$ ipython --no-banner

In [1]: import numpy as np

In [2]: from numpy import linalg as LA

In [3]: np.set_printoptions(suppress=True, linewidth=100)

In [4]: J = np.array([[2, 1, 0], [2, 1, 1], [1, 0, -1], [8, 4, 3]])

In [5]: print(J)
[[ 2  1  0]
 [ 2  1  1]
 [ 1  0 -1]
 [ 8  4  3]]

In [6]: out = J[0, 0] * J[1:] - np.outer(J[1:, 0], J[0])

In [7]: print(out)
[[ 0  0  2]
 [ 0 -1 -2]
 [ 0  0  6]]

In [8]: print(J[:, 0] / J[0, 0])
[1.  1.  0.5 4. ]

In [9]: print(np.flatnonzero(~out.round(6).any(axis=1)))
[]

In [10]: Q, evecs = LA.qr(J[:, :1])[0], LA.qr(J[:, 1:])[0]

In [11]: sigma = LA.svd(Q.T @ evecs, compute_uv=False)

In [12]: print(sigma.round(2))
[1.]

In [13]: print(np.round(LA.norm(Q @ Q.T - evecs @ evecs.T, 2), 2))
1.0

In [14]: out = np.c_[J[:, :2] @ np.array([[1, 3], [1, 3]]), np.array([0, 0, 0, 0])]

In [15]: print(out)
[[ 3  9  0]
 [ 3  9  0]
 [ 1  3  0]
 [12 36  0]]

In [16]: print(np.round(LA.norm(out - J @ LA.lstsq(J, out)[0], axis=0), 2) + 0)
[0. 0. 0.]

In [17]: print(LA.matrix_rank(out))
1

In [18]: print(LA.matrix_rank(np.c_[J, out]))
3

In [19]: t = np.radians(60)

In [20]: R = np.eye(3)

In [21]: R[1, 1] = R[0, 0] = np.cos(t)

In [22]: R[1, 0], R[0, 1] = -np.sin(t), np.sin(t)

In [23]: print(R.round(2))
[[ 0.5   0.87  0.  ]
 [-0.87  0.5   0.  ]
 [ 0.    0.    1.  ]]

In [24]: out = J @ R.T

In [25]: print(np.round(np.abs(out - J).max(axis=0), 2))
[0.54 8.93 0.  ]

In [26]: print(round(float(LA.det(R)), 2), np.trace(R))
1.0 2.0

In [27]: print(np.allclose(J @ J.T, out @ out.T))
True

In [28]: print(out.round(2))
[[ 1.87 -1.23  0.  ]
 [ 1.87 -1.23  1.  ]
 [ 0.5  -0.87 -1.  ]
 [ 7.46 -4.93  3.  ]]

In [29]: x = np.array([1, -1, -4])

In [30]: print(J * x)
[[  2  -1   0]
 [  2  -1  -4]
 [  1   0   4]
 [  8  -4 -12]]

In [31]: print(J @ x)
[ 1 -3  5 -8]

In [32]: print(np.sign((J @ x).round(6)))
[ 1 -1  1 -1]

In [33]: print(J @ np.eye(3)[2])
[ 0.  1. -1.  3.]

In [34]: print(np.einsum("ij,j->i", J, x))
[ 1 -3  5 -8]

In [35]: print(J @ np.ones(3))
[ 3.  4.  0. 15.]

In [36]: print(LA.norm(J @ x) <= LA.norm(J, 2) * LA.norm(x) + 1e-9)
True

In [37]: arr = np.array([[-15, -5, 15, -6, -2, 6],
    ...:     [20, -10, 25, 8, -4, 10],
    ...:     [-35, -10, -35, -14, -4, -14],
    ...:     [-6, -2, 6, -9, -3, 9],
    ...:     [8, -4, 10, 12, -6, 15],
    ...:     [-14, -4, -14, -21, -6, -21]])

In [38]: C2 = arr.T @ arr

In [39]: print(np.trace(C2), (arr ** 2).sum())
6972 6972

In [40]: print(np.diag(C2))
[2146  261 2407  962  117 1079]

In [41]: print(C2)
[[2146  261 1740 1184  144  960]
 [ 261  261   29  144  144   16]
 [1740   29 2407  960   16 1328]
 [1184  144  960  962  117  780]
 [ 144  144   16  117  117   13]
 [ 960   16 1328  780   13 1079]]

In [42]: print(LA.matrix_rank(C2))
6

In [43]: out = arr[0, 0] * arr[1:] - np.outer(arr[1:, 0], arr[0])

In [44]: print(out)
[[   0  250 -675    0  100 -270]
 [   0  -25 1050    0  -10  420]
 [   0    0    0   99   33  -99]
 [   0  100 -270 -132  106 -273]
 [   0  -10  420  231   62  399]]

In [45]: print(LA.matrix_rank(out), LA.matrix_rank(arr))
5 6

In [46]: x = np.array([0, -9, 6])

In [47]: rhs = J @ x

In [48]: print(rhs)
[ -9  -3  -6 -18]

In [49]: rng = np.random.default_rng(6843)

In [50]: rhs = rhs + 0.02 * rng.normal(size=4)

In [51]: print(rhs.round(2))
[ -9.04  -2.96  -6.01 -18.01]

In [52]: coef, *_ = LA.lstsq(J, rhs)

In [53]: print(round(LA.norm(rhs - J @ coef), 2))
0.03

In [54]: print(coef.round(2))
[ 0.04 -9.13  6.06]

In [55]: print(np.round(J.T @ (rhs - J @ coef), 2) + 0)
[0. 0. 0.]

In [56]: print(coef.round())
[ 0. -9.  6.]

In [57]: m1 = np.load("block16.npy")

In [58]: print(m1)
[[ 46.99 -10.25   2.67]
 [  0.1  -13.45  12.02]
 [-11.25 -12.   -28.23]
 [ -0.39 -19.04  -1.06]
 [-15.46  29.51  11.73]
 [ -0.1   -1.86 -28.56]
 [  3.48 -13.37  27.22]
 [-13.91  15.84  -9.53]
 [-28.33   0.91 -13.96]
 [ -8.2  -12.26   9.25]
 [-14.49  11.32 -13.42]
 [-14.18  -5.95 -17.61]
 [-19.12 -18.62 -19.02]
 [ 19.38  -7.96 -39.4 ]
 [ -8.69 -11.02  18.07]
 [ -9.8    5.99   2.23]
 [ -1.87   9.46  11.96]
 [  1.85   6.55  13.79]]

In [59]: x = np.array([-5, 5, -6])

In [60]: rhs = m1 @ x

In [61]: coef, lr = np.zeros(3), 1 / LA.norm(m1, 2) ** 2

In [62]: for i in range(12):
    ...:     coef -= lr * m1.T @ (m1 @ coef - rhs)
    ...:     if i % 2 == 0: print(i, round(LA.norm(m1 @ coef - rhs), 2))
    ...: 
0 133.56
2 41.65
4 14.59
6 5.12
8 1.8
10 0.63

In [63]: print(round(float(LA.cond(m1)), 2))
1.57

In [64]: X = np.load("out19.npy")

In [65]: print(X)
[[-1  0  0]
 [ 1 -2  0]
 [ 1  2  0]]

In [66]: w1 = np.array([[-3, 1, 3, 0, 2, 3], [0, 3, -2, 2, -2, -1], [-1, -3, 0, 0, 3, -1]])

In [67]: coef = np.array([-1, -1, 1, -1, -2, 0])

In [68]: H = np.maximum(X @ w1 + coef, 0)

In [69]: print(H)
[[2 0 0 0 0 0]
 [0 0 8 0 4 5]
 [0 6 0 3 0 1]]

In [70]: print(LA.matrix_rank(H))
3

In [71]: print(np.round((H > 0).mean(axis=0), 2))
[0.33 0.33 0.33 0.33 0.33 0.67]

In [72]: C = np.array([[1, 2], [0, 0], [0, 0], [0, 1], [0, 1], [2, 2]])

In [73]: print(w1 @ C)
[[ 3  2]
 [-2 -2]
 [-3 -1]]

In [74]: print(H @ C)
[[ 2  4]
 [10 14]
 [ 2  5]]

In [75]: print((H @ C).round(6).argmax(axis=1))
[1 1 1]

In [76]: x = np.array([-3, -7, -6, 0, -7, 7])

In [77]: h1 = np.maximum(H @ x, 0)

In [78]: print(np.maximum(H @ (3 * x), 0))
[0 0 0]

In [79]: x = np.array([2, -2, -1])

In [80]: print(np.einsum("ij,j->i", X, x))
[-2  6 -2]

In [81]: print(np.sign((X @ x).round(6)))
[-1  1 -1]

In [82]: print(LA.norm(X @ x) <= LA.norm(X, 2) * LA.norm(x) + 1e-9)
True

In [83]: print(X @ x)
[-2  6 -2]

In [84]: print(X @ np.eye(3)[2])
[0. 0. 0.]

In [85]: print(X * x)
[[-2  0  0]
 [ 2  4  0]
 [ 2 -4  0]]

In [86]: print((X @ x).argmax())
1

In [87]: left, sigma, Vt = LA.svd(X)

In [88]: print(sigma.round(2))
[2.83 1.73 0.  ]

In [89]: out = left[:, :2] @ np.diag(sigma[:2]) @ Vt[:2]

In [90]: print(np.round(np.abs(X - out).max(), 2))
0.0

In [91]: print(out.round(2) + 0)
[[-1.  0.  0.]
 [ 1. -2.  0.]
 [ 1.  2.  0.]]

In [92]: print(LA.matrix_rank(out))
2

In [93]: print(LA.matrix_rank(X, rtol=0.05))
2

In [94]: print(round(LA.norm(X - out, 2), 2), sigma[2])
0.0 0.0

In [95]: print(np.abs(np.diag(LA.qr(X)[1])) > 1e-9)
[ True  True False]

In [96]: print(np.unique(X.round(6), axis=0).shape)
(3, 3)

In [97]: print(np.round(X @ LA.pinv(X) @ X, 2))
[[-1.  0.  0.]
 [ 1. -2.  0.]
 [ 1.  2.  0.]]

In [98]: print(round(float(np.trace(LA.pinv(X) @ X)), 2))
2.0

In [99]: print(LA.lstsq(X[:-1].T, X[-1])[2])
2

In [100]: print(np.allclose(X[:-1].T @ LA.lstsq(X[:-1].T, X[-1])[0], X[-1]))
True

In [101]: feats = np.array([[0, 0, 2, 0], [2, 0, 0, 0], [0, 0, 0, 2]])

In [102]: print(round(LA.norm(feats) ** 2 / LA.norm(feats, 2) ** 2, 2))
3.0

In [103]: print(round(LA.norm(feats, "nuc"), 2))
6.0

In [104]: print(feats[2] @ feats[1])
0

In [105]: mat = np.load("x.npy")

In [106]: print(mat)
[[ 1 -1  1]
 [ 1  0  0]
 [ 1  1  1]
 [ 1  2  4]]

In [107]: out = np.c_[mat[:, :1] @ np.array([[1]]), np.array([8, -4, -3, 4])]

In [108]: print(out)
[[ 1  8]
 [ 1 -4]
 [ 1 -3]
 [ 1  4]]

In [109]: print(np.round(LA.norm(out - mat @ LA.lstsq(mat, out)[0], axis=0), 2) + 0)
[0.   1.57]

In [110]: E = np.load("data.npy")

In [111]: print(E)
[[0 0 1 3]
 [0 0 0 1]
 [0 0 0 2]
 [0 0 0 0]]

In [112]: # triangular

In [113]: left, sigma, Vt = LA.svd(E)

In [114]: print(np.argmax(sigma[:-1] / (sigma[1:] + 1e-6)) + 1)
2

In [115]: out = left[:, :2] @ np.diag(sigma[:2]) @ Vt[:2]

In [116]: print(out.round(2) + 0)
[[0. 0. 1. 3.]
 [0. 0. 0. 1.]
 [0. 0. 0. 2.]
 [0. 0. 0. 0.]]

In [117]: print(LA.matrix_rank(out))
2

In [118]: print(np.round(LA.norm(E - out, 2), 2), round(sigma[2], 2))
0.0 0.0

In [119]: print(round(float(np.abs(E - out).max()), 2))
0.0

In [120]: print(E @ E)
[[0 0 0 2]
 [0 0 0 0]
 [0 0 0 0]
 [0 0 0 0]]

In [121]: print(LA.matrix_rank(E - E[0, 0] * np.eye(4)))
2

In [122]: A = np.load("a.npy")

In [123]: print(A)
[[ 0  0  0  0]
 [ 0  0  0  0]
 [-3  0  0  0]
 [ 0  2  0 -2]]

In [124]: # rows 0 and 1 are equal

In [125]: print(np.round(A @ LA.pinv(A) @ A, 2))
[[ 0.  0.  0.  0.]
 [ 0.  0.  0.  0.]
 [-3.  0.  0.  0.]
 [ 0.  2.  0. -2.]]

In [126]: print(np.abs(np.diag(LA.qr(A)[1])) > 1e-9)
[ True  True False False]

In [127]: print(np.round(np.trace(LA.pinv(A) @ A), 2))
2.0

In [128]: print(np.allclose(A[:-1].T @ LA.lstsq(A[:-1].T, A[-1])[0], A[-1]))
False

In [129]: rank = LA.matrix_rank(E)

In [130]: print(rank)
2

In [131]: null = LA.svd(E)[2][rank:].T

In [132]: print(null.shape)
(4, 2)

In [133]: print([int(LA.matrix_rank(np.delete(E, i, axis=0))) for i in range(4)])
[1, 2, 2, 2]

In [134]: print([int(LA.matrix_rank(E[:, :j + 1])) for j in range(4)])
[0, 0, 1, 2]
